>>> import numpy as np
>>> np.set_printoptions(precision=3, suppress=True, linewidth=100, floatmode="fixed")
>>> def rd(a):
...     return np.round(a, 3) + 0
... 
>>> W0 = np.load("data.npy")
>>> W0
array([[ 6,  4,  8,  4,  6,  6],
       [ 3,  0,  5,  3,  5,  6],
       [-1, -4,  3,  1,  5,  4],
       [-4, -6,  0, -1,  3,  1],
       [ 9,  6,  9,  6,  6,  9],
       [ 2,  2,  8,  1,  7,  1]])
>>> # rank 3
>>> rk = np.linalg.matrix_rank(W0)
>>> rk
np.int64(3)
>>> null = np.linalg.svd(W0)[2][rk:].T
>>> np.linalg.matrix_rank(W0.T @ W0), np.linalg.matrix_rank(W0 @ W0.T)
(np.int64(3), np.int64(3))
>>> np.allclose(W0 @ null, 0)
True
>>> [int(np.linalg.matrix_rank(np.delete(W0, i, axis=0))) for i in range(6)]
[3, 3, 3, 3, 3, 3]
>>> [int(np.linalg.matrix_rank(W0[:, :j + 1])) for j in range(6)]
[1, 2, 3, 3, 3, 3]
>>> left, sv, VT = np.linalg.svd(W0)
>>> print(rd(sv))
[27.398 11.318  5.853  0.000  0.000  0.000]
>>> np.argmax(sv[:-1] / (sv[1:] + 1e-6)) + 1
np.int64(3)
>>> B = left[:, :3] @ np.diag(sv[:3]) @ VT[:3]
>>> rd(np.linalg.norm(W0 - B, 2)), rd(sv[3])
(np.float64(0.0), np.float64(0.0))
>>> rd(np.abs(W0 - B).max())
np.float64(0.0)
>>> np.linalg.matrix_rank(W0, rtol=0.05)
np.int64(3)
>>> data = np.load("test2.npy")
>>> data
array([[ 0.085,  5.165,  3.020,  0.936,  2.824, -5.000, -3.620],
       [ 0.536,  0.036,  1.309,  0.146, -0.051, -1.435,  0.778],
       [ 1.974,  4.364,  5.286,  1.773,  2.772, -6.295, -1.668],
       [-0.636,  5.021,  5.002,  0.560,  2.535, -5.623, -3.262],
       [-1.567,  1.322,  0.495, -0.141, -0.195, -3.587, -0.302],
       [ 2.230,  1.514,  3.564,  1.393,  1.513, -2.936,  0.195],
       [-0.178,  4.371,  3.321,  0.184,  2.697, -2.238, -3.947],
       [ 1.012,  3.741,  4.533,  0.702,  2.821, -2.092, -2.901],
       [ 0.404, -0.663,  3.230,  0.127,  0.143, -0.518,  1.297],
       [ 0.196,  2.188,  4.715,  0.245,  1.284, -3.706, -0.462],
       [-3.098,  5.641,  4.556, -0.905,  2.345, -5.229, -4.768],
       [ 0.867,  5.121,  4.335,  1.406,  2.806, -6.433, -2.844],
       [ 0.209,  5.068,  2.901,  0.958,  2.640, -5.069, -3.583],
       [-1.208,  3.561,  2.081,  0.134,  1.279, -5.273, -2.049],
       [ 1.213, -1.427,  2.986,  0.204,  0.103,  1.520,  1.421],
       [-1.177,  2.248,  5.372, -0.510,  1.267, -3.070, -0.998],
       [-0.291,  2.862,  1.662,  0.501,  1.194, -3.456, -1.879],
       [ 2.792,  3.631,  5.341,  1.860,  2.707, -4.470, -1.494],
       [-0.246,  4.522,  3.411,  0.010,  2.596, -2.221, -3.998],
       [-1.820,  5.123,  5.871, -0.350,  2.397, -4.940, -3.622],
       [-2.927,  2.842,  2.851, -1.425,  1.153, -1.789, -2.778],
       [-2.883,  0.775,  3.166, -1.303, -0.279, -1.524, -0.243],
       [ 1.027, -0.041,  2.713,  0.962, -0.031, -3.061,  1.686],
       [-4.135,  1.384,  2.033, -2.021, -0.396, -1.921, -1.242],
       [-0.076, -0.543,  1.842, -0.593, -0.119,  1.077,  0.512],
       [ 2.782,  3.720,  5.196,  1.891,  2.999, -4.595, -1.780],
       [-2.036,  2.196,  2.720, -1.299,  1.165, -0.060, -2.423]])
>>> W2 = data[[10, 3]].astype(float)
>>> for _ in range(3):
...     lab = np.linalg.norm(data[:, None] - W2, axis=-1).argmin(axis=1)
...     W2 = np.array([data[lab == j].mean(axis=0) for j in range(2)])
... 
>>> lab
array([1, 1, 1, 1, 0, 1, 1, 1, 1, 1, 0, 1, 1, 1, 1, 1, 1, 1, 1, 1, 0, 0, 1, 0, 0, 1, 0])
>>> rd(W2[1] - W2[0])
array([ 2.877,  1.061,  1.269,  1.755,  1.300, -1.684, -0.030])
>>> left, sv, VT = np.linalg.svd(data)
>>> np.argmax(sv[:-1] / (sv[1:] + 1e-6)) + 1
np.int64(4)
>>> B = left[:, :4] @ np.diag(sv[:4]) @ VT[:4]
>>> rd(np.linalg.norm(data - B) / np.linalg.norm(data))
np.float64(0.019)
>>> rd(np.abs(data - B).max())
np.float64(0.207)
>>> lab = data[:, 1] > np.median(data[:, 1])
>>> f = data[lab].mean(axis=0) - data[~lab].mean(axis=0)
>>> print(((data - data.mean(axis=0)) @ f > 0).astype(int))
[1 0 1 1 0 0 1 1 0 0 1 1 1 1 0 0 0 1 1 1 0 0 0 0 0 1 0]
>>> lab.astype(int)
array([1, 0, 1, 1, 0, 0, 1, 1, 0, 0, 1, 1, 1, 1, 0, 0, 0, 1, 1, 1, 0, 0, 0, 0, 0, 1, 0])
